$ ipython --no-banner

In [1]: import numpy as np

In [2]: np.set_printoptions(precision=3, suppress=True, linewidth=140)

In [3]: W0 = np.loadtxt("a.csv", delimiter=",")

In [4]: W0
Out[4]: 
array([[ 0.,  0.,  0., -1., -1.,  0., -1., -1.,  0., -1.,  0., -1.],
       [ 0.,  0.,  0.,  0.,  0.,  0.,  0.,  0.,  0.,  0., -1.,  0.],
       [ 0.,  0.,  0.,  0.,  0., -1.,  0.,  0., -1.,  0.,  0.,  0.],
       [-1.,  0.,  0.,  0., -1.,  0., -1., -1.,  0., -1.,  0., -1.],
       [-1.,  0.,  0., -1.,  0.,  0., -1., -1.,  0., -1.,  0., -1.],
       [ 0.,  0., -1.,  0.,  0.,  0.,  0.,  0., -1.,  0.,  0.,  0.],
       [-1.,  0.,  0., -1., -1.,  0.,  0., -1.,  0., -1.,  0., -1.],
       [-1.,  0.,  0., -1., -1.,  0., -1.,  0.,  0., -1.,  0., -1.],
       [ 0.,  0., -1.,  0.,  0., -1.,  0.,  0.,  0.,  0.,  0.,  0.],
       [-1.,  0.,  0., -1., -1.,  0., -1., -1.,  0.,  0.,  0., -1.],
       [ 0., -1.,  0.,  0.,  0.,  0.,  0.,  0.,  0.,  0.,  0.,  0.],
       [-1.,  0.,  0., -1., -1.,  0., -1., -1.,  0., -1.,  0.,  0.]])

In [5]: # equal to its transpose

In [6]: A2 = np.linalg.inv(W0)

In [7]: (np.abs(A2) > 1e-9).astype(int)
Out[7]: 
array([[1, 0, 0, 1, 1, 0, 1, 1, 0, 1, 0, 1],
       [0, 0, 0, 0, 0, 0, 0, 0, 0, 0, 1, 0],
       [0, 0, 1, 0, 0, 1, 0, 0, 1, 0, 0, 0],
       [1, 0, 0, 1, 1, 0, 1, 1, 0, 1, 0, 1],
       [1, 0, 0, 1, 1, 0, 1, 1, 0, 1, 0, 1],
       [0, 0, 1, 0, 0, 1, 0, 0, 1, 0, 0, 0],
       [1, 0, 0, 1, 1, 0, 1, 1, 0, 1, 0, 1],
       [1, 0, 0, 1, 1, 0, 1, 1, 0, 1, 0, 1],
       [0, 0, 1, 0, 0, 1, 0, 0, 1, 0, 0, 0],
       [1, 0, 0, 1, 1, 0, 1, 1, 0, 1, 0, 1],
       [0, 1, 0, 0, 0, 0, 0, 0, 0, 0, 0, 0],
       [1, 0, 0, 1, 1, 0, 1, 1, 0, 1, 0, 1]])

In [8]: round(float(np.linalg.cond(W0)), 3)
Out[8]: 6.0

In [9]: np.round(W0 @ A2, 3) + 0
Out[9]: 
array([[1., 0., 0., 0., 0., 0., 0., 0., 0., 0., 0., 0.],
       [0., 1., 0., 0., 0., 0., 0., 0., 0., 0., 0., 0.],
       [0., 0., 1., 0., 0., 0., 0., 0., 0., 0., 0., 0.],
       [0., 0., 0., 1., 0., 0., 0., 0., 0., 0., 0., 0.],
       [0., 0., 0., 0., 1., 0., 0., 0., 0., 0., 0., 0.],
       [0., 0., 0., 0., 0., 1., 0., 0., 0., 0., 0., 0.],
       [0., 0., 0., 0., 0., 0., 1., 0., 0., 0., 0., 0.],
       [0., 0., 0., 0., 0., 0., 0., 1., 0., 0., 0., 0.],
       [0., 0., 0., 0., 0., 0., 0., 0., 1., 0., 0., 0.],
       [0., 0., 0., 0., 0., 0., 0., 0., 0., 1., 0., 0.],
       [0., 0., 0., 0., 0., 0., 0., 0., 0., 0., 1., 0.],
       [0., 0., 0., 0., 0., 0., 0., 0., 0., 0., 0., 1.]])

In [10]: round(float(np.linalg.det(W0) * np.linalg.det(A2)), 3)
Out[10]: 1.0

In [11]: vals, evecs = np.linalg.eigh(W0)

In [12]: print(np.round(evecs @ np.diag(vals) @ evecs.T, 3) + 0)
[[ 0.  0.  0. -1. -1.  0. -1. -1.  0. -1.  0. -1.]
 [ 0.  0.  0.  0.  0.  0.  0.  0.  0.  0. -1.  0.]
 [ 0.  0.  0.  0.  0. -1.  0.  0. -1.  0.  0.  0.]
 [-1.  0.  0.  0. -1.  0. -1. -1.  0. -1.  0. -1.]
 [-1.  0.  0. -1.  0.  0. -1. -1.  0. -1.  0. -1.]
 [ 0.  0. -1.  0.  0.  0.  0.  0. -1.  0.  0.  0.]
 [-1.  0.  0. -1. -1.  0.  0. -1.  0. -1.  0. -1.]
 [-1.  0.  0. -1. -1.  0. -1.  0.  0. -1.  0. -1.]
 [ 0.  0. -1.  0.  0. -1.  0.  0.  0.  0.  0.  0.]
 [-1.  0.  0. -1. -1.  0. -1. -1.  0.  0.  0. -1.]
 [ 0. -1.  0.  0.  0.  0.  0.  0.  0.  0.  0.  0.]
 [-1.  0.  0. -1. -1.  0. -1. -1.  0. -1.  0.  0.]]

In [13]: print(vals)
[-6. -2. -1.  1.  1.  1.  1.  1.  1.  1.  1.  1.]

In [14]: (vals > 1e-8).sum(), (vals < -1e-8).sum()
Out[14]: (np.int64(9), np.int64(3))

In [15]: M = np.load("arr.npy")

In [16]: M
Out[16]: 
array([[  1,  -4,  16, -64],
       [  1,  -3,   9, -27],
       [  1,  -2,   4,  -8],
       [  1,  -1,   1,  -1],
       [  1,   0,   0,   0],
       [  1,   1,   1,   1],
       [  1,   2,   4,   8],
       [  1,   3,   9,  27],
       [  1,   4,  16,  64]])

In [17]: x0 = np.array([0, 1, 0, 0])

In [18]: target = M @ x0

In [19]: print(np.round(np.linalg.pinv(M) @ M, 3) + 0)
[[1. 0. 0. 0.]
 [0. 1. 0. 0.]
 [0. 0. 1. 0.]
 [0. 0. 0. 1.]]

In [20]: np.round(np.linalg.solve(M.T @ M, M.T @ target), 3) + 0
Out[20]: array([0., 1., 0., 0.])

In [21]: rng = np.random.default_rng(79683)

In [22]: target = target + 0.3 * rng.normal(size=9)

In [23]: target
Out[23]: array([-4.316, -2.941, -1.813, -1.505, -0.217,  0.753,  1.67 ,  3.203,  4.797])

In [24]: c, *_ = np.linalg.lstsq(M, target)

In [25]: np.round(M.T @ (target - M @ c), 3) + 0
Out[25]: array([0., 0., 0., 0.])

In [26]: [round(float(np.linalg.norm(np.linalg.solve(M.T @ M + lam * np.eye(4), M.T @ target))), 2) for lam in (0, 1, 10, 100)]
Out[26]: [0.93, 0.82, 0.42, 0.11]

In [27]: J = np.eye(5, dtype=int)[rng.permutation(5)]

In [28]: J
Out[28]: 
array([[0, 0, 0, 1, 0],
       [0, 0, 1, 0, 0],
       [1, 0, 0, 0, 0],
       [0, 1, 0, 0, 0],
       [0, 0, 0, 0, 1]])

In [29]: # splits into 2 blocks

In [30]: x0 = np.array([0, 1, 3, 3, 3])

In [31]: round(np.linalg.det(J), 3)
Out[31]: np.float64(-1.0)

In [32]: np.sort(np.abs(np.degrees(np.angle(np.linalg.eigvals(J)))))
Out[32]: array([  0.,   0.,  90.,  90., 180.])

In [33]: labels = rng.permutation(5)

In [34]: print(labels)
[4 2 3 1 0]

In [35]: A2 = J[labels][:, labels]

In [36]: A2
Out[36]: 
array([[1, 0, 0, 0, 0],
       [0, 0, 0, 0, 1],
       [0, 0, 0, 1, 0],
       [0, 1, 0, 0, 0],
       [0, 0, 1, 0, 0]])

In [37]: print(round(float(np.linalg.det(A2)), 3), round(float(np.linalg.det(J[labels])), 3))
-1.0 1.0
